$ ipython --no-banner

In [1]: import numpy as np

In [2]: import numpy.linalg as la

In [3]: np.set_printoptions(suppress=True, linewidth=100)

In [4]: m1 = np.array([[21, -4, -5, -13, 2, 10],
   ...:     [-4, 30, -1, 8, 3, 6],
   ...:     [-5, -1, 15, 4, -11, -2],
   ...:     [-13, 8, 4, 15, -1, 1],
   ...:     [2, 3, -11, -1, 10, -1],
   ...:     [10, 6, -2, 1, -1, 17]])

In [5]: m1
Out[5]: 
array([[ 21,  -4,  -5, -13,   2,  10],
       [ -4,  30,  -1,   8,   3,   6],
       [ -5,  -1,  15,   4, -11,  -2],
       [-13,   8,   4,  15,  -1,   1],
       [  2,   3, -11,  -1,  10,  -1],
       [ 10,   6,  -2,   1,  -1,  17]])

In [6]: # symmetric, so the eigenvalues are real

In [7]: vals, V = la.eigvalsh(m1)
ValueError: too many values to unpack (expected 2)


In [8]: vals, V = la.eigh(m1)

In [9]: np.round(la.svd(m1, compute_uv=False), 2) + 0
Out[9]: array([39.97, 33.62, 21.61, 10.79,  2.  ,  0.  ])

In [10]: np.round(V @ np.diag(vals) @ V.T, 2)
Out[10]: 
array([[ 21.,  -4.,  -5., -13.,   2.,  10.],
       [ -4.,  30.,  -1.,   8.,   3.,   6.],
       [ -5.,  -1.,  15.,   4., -11.,  -2.],
       [-13.,   8.,   4.,  15.,  -1.,   1.],
       [  2.,   3., -11.,  -1.,  10.,  -1.],
       [ 10.,   6.,  -2.,   1.,  -1.,  17.]])

In [11]: np.round(np.abs(V[:, -1]), 2)
Out[11]: array([0.6 , 0.54, 0.23, 0.52, 0.08, 0.11])

In [12]: np.round(la.eigvalsh(m1 @ m1), 2) + 0
Out[12]: array([   0.  ,    4.  ,  116.42,  467.02, 1130.6 , 1597.96])

In [13]: np.unique(vals.round(6) + 0, return_counts=True)[1]
Out[13]: array([1, 1, 1, 1, 1, 1])

In [14]: np.round(V.T @ m1 @ V, 2) + 0
Out[14]: 
array([[ 0.  ,  0.  ,  0.  ,  0.  ,  0.  ,  0.  ],
       [ 0.  ,  2.  ,  0.  ,  0.  ,  0.  ,  0.  ],
       [ 0.  ,  0.  , 10.79,  0.  ,  0.  ,  0.  ],
       [ 0.  ,  0.  ,  0.  , 21.61,  0.  ,  0.  ],
       [ 0.  ,  0.  ,  0.  ,  0.  , 33.62,  0.  ],
       [ 0.  ,  0.  ,  0.  ,  0.  ,  0.  , 39.97]])

In [15]: np.round(la.eigvalsh(m1 + -3 * np.eye(6)), 2)
Out[15]: array([-3.  , -1.  ,  7.79, 18.61, 30.62, 36.97])

In [16]: left, sv, vt = la.svd(m1)

In [17]: V = vt[:(sv > 1e-8).sum()]

In [18]: rng = np.random.default_rng(327576)

In [19]: x0 = m1[5] + 4 * m1[4] + rng.integers(2) * np.eye(6)[4]

In [20]: x0
Out[20]: array([ 18.,  18., -46.,  -3.,  39.,  13.])

In [21]: round(float(la.norm(x0 - V.T @ V @ x0)), 2)
Out[21]: 0.0

In [22]: np.round(np.diag(V.T @ V), 2)
Out[22]: array([0.86, 1.  , 0.79, 0.84, 0.64, 0.87])

In [23]: la.matrix_rank(np.vstack([m1, x0]))
Out[23]: np.int64(5)

In [24]: np.round(V.T @ V, 2)
Out[24]: 
array([[ 0.86, -0.02,  0.17, -0.15,  0.22,  0.13],
       [-0.02,  1.  ,  0.03, -0.02,  0.03,  0.02],
       [ 0.17,  0.03,  0.79,  0.19, -0.28, -0.16],
       [-0.15, -0.02,  0.19,  0.84,  0.24,  0.14],
       [ 0.22,  0.03, -0.28,  0.24,  0.64, -0.21],
       [ 0.13,  0.02, -0.16,  0.14, -0.21,  0.87]])

In [25]: idx = rng.integers(0, 2, 6)

In [26]: X = (idx[:, None] == idx) * -1 + np.eye(6)

In [27]: X
Out[27]: 
array([[ 0., -1.,  0., -1.,  0., -1.],
       [-1.,  0.,  0., -1.,  0., -1.],
       [ 0.,  0.,  0.,  0., -1.,  0.],
       [-1., -1.,  0.,  0.,  0., -1.],
       [ 0.,  0., -1.,  0.,  0.,  0.],
       [-1., -1.,  0., -1.,  0.,  0.]])

In [28]: # splits into 2 blocks

In [29]: vals, V = la.eigh(X)

In [30]: np.round(la.svd(X, compute_uv=False), 2)
Out[30]: array([3., 1., 1., 1., 1., 1.])

In [31]: np.round(V.T @ X @ V, 2) + 0
Out[31]: 
array([[-3.,  0.,  0.,  0.,  0.,  0.],
       [ 0., -1.,  0.,  0.,  0.,  0.],
       [ 0.,  0.,  1.,  0.,  0.,  0.],
       [ 0.,  0.,  0.,  1.,  0.,  0.],
       [ 0.,  0.,  0.,  0.,  1.,  0.],
       [ 0.,  0.,  0.,  0.,  0.,  1.]])

In [32]: np.round(la.eigvalsh(X @ X), 2)
Out[32]: array([1., 1., 1., 1., 1., 9.])

In [33]: (vals > 1e-8).sum(), (vals < -1e-8).sum()
Out[33]: (np.int64(4), np.int64(2))

In [34]: vals.sum(), np.trace(X)
Out[34]: (np.float64(0.0), np.float64(0.0))

In [35]: arr = np.array([[-2.84, 0.79], [0.79, 0.84]])

In [36]: # symmetric, so the eigenvalues are real

In [37]: proj = np.triu(np.array([[2, 2], [1, 0]]), 1) + np.eye(2)

In [38]: B = proj @ arr @ la.inv(proj)

In [39]: round(float(la.det(B)), 2)
Out[39]: -3.01

In [40]: B.round(2)
Out[40]: 
array([[-1.26,  4.99],
       [ 0.79, -0.74]])

In [41]: E = np.load("data.npy")

In [42]: E.round(2)
Out[42]: 
array([[-0.17,  0.98,  0.  ],
       [-0.7 , -0.12, -0.71],
       [-0.7 , -0.12,  0.71]])

In [43]: # keeps lengths

In [44]: np.allclose(E @ E.T, E.T @ E)
Out[44]: True

In [45]: np.round(np.sort(np.abs(la.eigvals(E))), 2)
Out[45]: array([1., 1., 1.])

In [46]: round(np.trace(E), 2)
Out[46]: np.float64(0.41)

In [47]: np.allclose(E, E.T)
Out[47]: False

In [48]: round(float(np.abs(la.eigvals(E)).max()), 2)
Out[48]: 1.0

In [49]: np.round((E - E.T) / 2, 2)
Out[49]: 
array([[ 0.  ,  0.84,  0.35],
       [-0.84,  0.  , -0.29],
       [-0.35,  0.29,  0.  ]])

In [50]: np.round(la.matrix_power(E, 3), 2)
Out[50]: 
array([[ 0.8 , -0.52, -0.29],
       [ 0.57,  0.81,  0.12],
       [ 0.17, -0.26,  0.95]])

In [51]: la.determinant(E)
AttributeError: module 'numpy.linalg' has no attribute 'determinant'


In [52]: assert E == E.T
ValueError: The truth value of an array with more than one element is ambiguous. Use a.any() or a.all()


In [53]: np.round((E + E.T) / 2, 2)
Out[53]: 
array([[-0.17,  0.14, -0.35],
       [ 0.14, -0.12, -0.42],
       [-0.35, -0.42,  0.71]])

In [54]: B = E + rng.integers(-2, 3, (3, 2)) @ rng.integers(-2, 3, (2, 3))

In [55]: B.round(2)
Out[55]: 
array([[-4.17, -3.02,  0.  ],
       [-0.7 ,  1.88, -2.71],
       [ 2.3 ,  3.88, -0.29]])

In [56]: la.matrix_rank(B - E, tol=1e-8)
Out[56]: np.int64(2)

In [57]: np.round(la.svd(B - E, compute_uv=False), 2) + 0
Out[57]: array([7.76, 2.4 , 0.  ])

In [58]: np.round(B - E, 2)
Out[58]: 
array([[-4., -4.,  0.],
       [ 0.,  2., -2.],
       [ 3.,  4., -1.]])

In [59]: np.abs(B - E).sum(axis=1)
Out[59]: array([8., 4., 8.])

In [60]: K = np.load("test17.npy")

In [61]: K
Out[61]: 
array([[-1.,  5., -4.,  1., -2., -3.],
       [-3.,  1.,  5.,  4.,  0., -1.],
       [-2.,  2.,  9.,  8., -3., -4.],
       [-3., -8., -3.,  1., -5.,  0.],
       [ 0.,  0.,  0.,  0., -1.,  3.],
       [ 0.,  0.,  0.,  0., -3.,  2.]])

In [62]: [round(float(la.det(arr[:i, :i])), 2) + 0 for i in range(1, 3)]
Out[62]: [-2.84, -3.01]

In [63]: np.all(la.eigvalsh(arr) > 0)
Out[63]: np.False_
